$ python -q
>>> import numpy as np
>>> np.set_printoptions(precision=1, suppress=True, linewidth=160)
>>> tidy = lambda a: np.round(a, 1) + 0
>>> rng = np.random.default_rng(95)
>>> theta = rng.uniform(0, 2 * np.pi, 17)
>>> q, _ = np.linalg.qr(np.array([[-0.5, 1.1], [-0.2, -1.3], [-0.3, -0.1]]))
>>> M = 10 * np.c_[np.cos(theta), np.sin(theta)] @ q.T
>>> tidy(M)
array([[ 6.7,  5.4,  5.2],
       [-9.3,  1.7, -3.2],
       [ 3.3, -9.1, -2.6],
       [ 9.1, -3.5,  2.3],
       [ 9.3, -1.9,  3.1],
       [ 8.7,  1.9,  4.5],
       [-0.4, -9.1, -4.1],
       [-5.9,  8. ,  1. ],
       [-6.6,  7.5,  0.5],
       [ 9.3, -1.5,  3.3],
       [ 4.9, -8.5, -1.6],
       [ 8.1,  3.2,  4.9],
       [ 6.4, -7.7, -0.6],
       [-5. ,  8.5,  1.6],
       [ 8.8, -4.4,  1.8],
       [-7.7,  6.4, -0.5],
       [ 6. ,  6.1,  5.2]])
>>> G = np.cov(M, rowvar=False)
>>> tidy(np.polyfit(M[:, 1], M[:, 0], 1))
array([-0.5,  2.8])
>>> tidy(np.corrcoef(M.T))
array([[ 1. , -0.5,  0.6],
       [-0.5,  1. ,  0.5],
       [ 0.6,  0.5,  1. ]])
>>> tidy(np.median(M, axis=0))
array([6. , 1.7, 1.6])
>>> tidy(M.std(axis=0))
array([6.7, 6.2, 2.9])
>>> np.argsort(-M.std(axis=0).round(6), kind="stable")
array([0, 1, 2])
>>> tidy(G)
array([[ 47.3, -19.9,  11.4],
       [-19.9,  40.7,   9.3],
       [ 11.4,   9.3,   8.9]])
>>> np.argsort(-np.linalg.norm(G, axis=0).round(6), kind="stable")[:3]
array([0, 1, 2])
>>> W0 = np.load("x.npy")
>>> W0
array([[2, 1, 2, 1, 2, 1],
       [1, 2, 1, 2, 1, 2],
       [3, 3, 3, 3, 3, 3],
       [2, 1, 2, 1, 2, 1],
       [1, 2, 1, 2, 1, 2],
       [3, 3, 3, 3, 3, 3]])
>>> M2 = np.array([[2, 2], [0, -1], [-2, 1], [0, 0], [-1, 2], [0, 1]])
>>> np.einsum("ij->j", W0)
array([12, 12, 12, 12, 12, 12])
>>> np.linalg.matrix_rank(np.vstack([W0, M2.T]))
np.int64(4)
>>> M2.T @ W0.T
array([[-2, -1, -3, -2, -1, -3],
       [10,  5, 15, 10,  5, 15]])
>>> np.vstack([W0, M2.T]).shape
(8, 6)
>>> np.einsum("ik,kj->ij", W0, M2)
array([[-2, 10],
       [-1,  5],
       [-3, 15],
       [-2, 10],
       [-1,  5],
       [-3, 15]])
>>> W0 @ M2
array([[-2, 10],
       [-1,  5],
       [-3, 15],
       [-2, 10],
       [-1,  5],
       [-3, 15]])
>>> x = np.array([1, 2, -1, -2, -1, -2])
>>> W0 @ (2 * x)
array([ -8, -10, -18,  -8, -10, -18])
>>> W0 @ np.ones(6)
array([ 9.,  9., 18.,  9.,  9., 18.])
>>> W0 * x
array([[ 2,  2, -2, -2, -2, -2],
       [ 1,  4, -1, -4, -1, -4],
       [ 3,  6, -3, -6, -3, -6],
       [ 2,  2, -2, -2, -2, -2],
       [ 1,  4, -1, -4, -1, -4],
       [ 3,  6, -3, -6, -3, -6]])
>>> W0 @ np.eye(6)[1]
array([1., 2., 3., 1., 2., 3.])
>>> (W0 * x).sum(axis=1)
array([-4, -5, -9, -4, -5, -9])
>>> np.linalg.norm(W0 @ x) <= np.linalg.norm(W0, 2) * np.linalg.norm(x) + 1e-9
np.True_
>>> np.sign((W0 @ x).round(6))
array([-1, -1, -1, -1, -1, -1])
>>> E = np.loadtxt("block16.csv", delimiter=",")
>>> tidy(E)
array([[ 0.9,  0. ,  0. ,  0.5],
       [ 0. ,  1. ,  0. ,  0. ],
       [ 0. ,  0. ,  1. ,  0. ],
       [-0.5,  0. ,  0. ,  0.9]])
>>> # orthonormal columns
>>> G = E.T @ E
>>> np.linalg.matrix_rank(G)
np.int64(4)
>>> tidy(G)
array([[1., 0., 0., 0.],
       [0., 1., 0., 0.],
       [0., 0., 1., 0.],
       [0., 0., 0., 1.]])
>>> tidy(np.linalg.svd(E, compute_uv=False))
array([1., 1., 1., 1.])
>>> tidy(E @ E.T)
array([[1., 0., 0., 0.],
       [0., 1., 0., 0.],
       [0., 0., 1., 0.],
       [0., 0., 0., 1.]])
>>> tidy(np.linalg.norm(E, axis=0))
array([1., 1., 1., 1.])
>>> M2 = np.linalg.inv(E)
>>> tidy(np.linalg.inv(M2))
array([[ 0.9,  0. ,  0. ,  0.5],
       [ 0. ,  1. ,  0. ,  0. ],
       [ 0. ,  0. ,  1. ,  0. ],
       [-0.5,  0. ,  0. ,  0.9]])
>>> tidy(np.linalg.slogdet(E)[0])
np.float64(1.0)
>>> tidy(np.linalg.det(E) * np.linalg.det(M2))
np.float64(1.0)
>>> arr = np.load("a.npy")
>>> arr
array([[ 0, -3,  0, -1],
       [ 0, -3,  0, -1],
       [ 3,  0,  3,  0],
       [ 0, -1,  0,  2]])
>>> # columns 0 and 2 are equal
>>> def softmax(z):
...     e = np.exp(z - z.max(axis=-1, keepdims=True))
...     return e / e.sum(axis=-1, keepdims=True)
... 
>>> tidy(softmax(arr[0]))
array([0.4, 0. , 0.4, 0.2])
>>> tidy(softmax(arr).sum(axis=1))
array([1., 1., 1., 1.])
>>> tidy(softmax(arr[0] + -3))
array([0.4, 0. , 0.4, 0.2])
>>> scores = arr @ arr.T / np.sqrt(4)
>>> softmax(scores).round(6).argmax(axis=1)
array([0, 0, 2, 3])
>>> tidy(softmax(scores)[0] @ arr)
array([ 0., -3.,  0., -1.])
>>> Uu, sigma, vt = np.linalg.svd(arr)
>>> np.argmax(sigma[:-1] / (sigma[1:] + 1e-6)) + 1
np.int64(3)
>>> tidy(sigma)
array([4.5, 4.2, 2.2, 0. ])
>>> M2 = Uu[:, :3] @ np.diag(sigma[:3]) @ vt[:3]
>>> tidy(np.linalg.norm(arr - M2) / np.linalg.norm(arr))
np.float64(0.0)
>>> np.linalg.matrix_rank(M2)
np.int64(3)
>>> tidy(np.linalg.norm(arr - M2, 2)), sigma[3]
(np.float64(0.0), np.float64(0.0))
>>> tidy(np.abs(arr - M2).max())
np.float64(0.0)
